% ipython --no-banner

In [1]: import numpy as np

In [2]: np.set_printoptions(suppress=True, linewidth=160)

In [3]: arr = np.load("case4.npy")

In [4]: arr
Out[4]: 
array([[0, 0, 0, 0, 0, 0, 0, 0, 0, 0, 0, 1, 0],
       [1, 0, 0, 0, 0, 0, 0, 0, 0, 0, 0, 0, 0],
       [0, 0, 0, 0, 0, 0, 1, 0, 0, 0, 0, 0, 0],
       [0, 0, 0, 0, 0, 0, 0, 0, 0, 0, 0, 0, 1],
       [0, 0, 0, 0, 0, 1, 0, 0, 0, 0, 0, 0, 0],
       [0, 0, 1, 0, 0, 0, 0, 0, 0, 0, 0, 0, 0],
       [0, 0, 0, 0, 0, 0, 0, 0, 1, 0, 0, 0, 0],
       [0, 1, 0, 0, 0, 0, 0, 0, 0, 0, 0, 0, 0],
       [0, 0, 0, 1, 0, 0, 0, 0, 0, 0, 0, 0, 0],
       [0, 0, 0, 0, 0, 0, 0, 1, 0, 0, 0, 0, 0],
       [0, 0, 0, 0, 1, 0, 0, 0, 0, 0, 0, 0, 0],
       [0, 0, 0, 0, 0, 0, 0, 0, 0, 0, 1, 0, 0],
       [0, 0, 0, 0, 0, 0, 0, 0, 0, 1, 0, 0, 0]])

In [5]: theta = np.radians(120)

In [6]: Rm = np.eye(13)

In [7]: Rm[3, 3] = Rm[8, 8] = np.cos(theta)

In [8]: Rm[3, 8], Rm[8, 3] = -np.sin(theta), np.sin(theta)

In [9]: out = arr @ Rm.T

In [10]: np.allclose(np.linalg.norm(arr, axis=1), np.linalg.norm(out, axis=1))
Out[10]: True

In [11]: np.round(np.linalg.svd(arr, compute_uv=False), 3), np.round(np.linalg.svd(out, compute_uv=False), 3)
Out[11]: 
(array([1., 1., 1., 1., 1., 1., 1., 1., 1., 1., 1., 1., 1.]),
 array([1., 1., 1., 1., 1., 1., 1., 1., 1., 1., 1., 1., 1.]))

In [12]: vec = np.array([2, 0, -1, 3, -3, -1, -2, 1, 2, 2, 3, -3, 1])

In [13]: [p for p in range(1, 25) if np.allclose(np.linalg.matrix_power(arr, p), np.eye(13))]
Out[13]: [13]

In [14]: arr.T @ (arr @ vec)
Out[14]: array([ 2,  0, -1,  3, -3, -1, -2,  1,  2,  2,  3, -3,  1])

In [15]: np.round(np.sort(np.abs(np.degrees(np.angle(np.linalg.eigvals(arr))))), 3)
Out[15]: array([  0.   ,  27.692,  27.692,  55.385,  55.385,  83.077,  83.077, 110.769, 110.769, 138.462, 138.462, 166.154, 166.154])
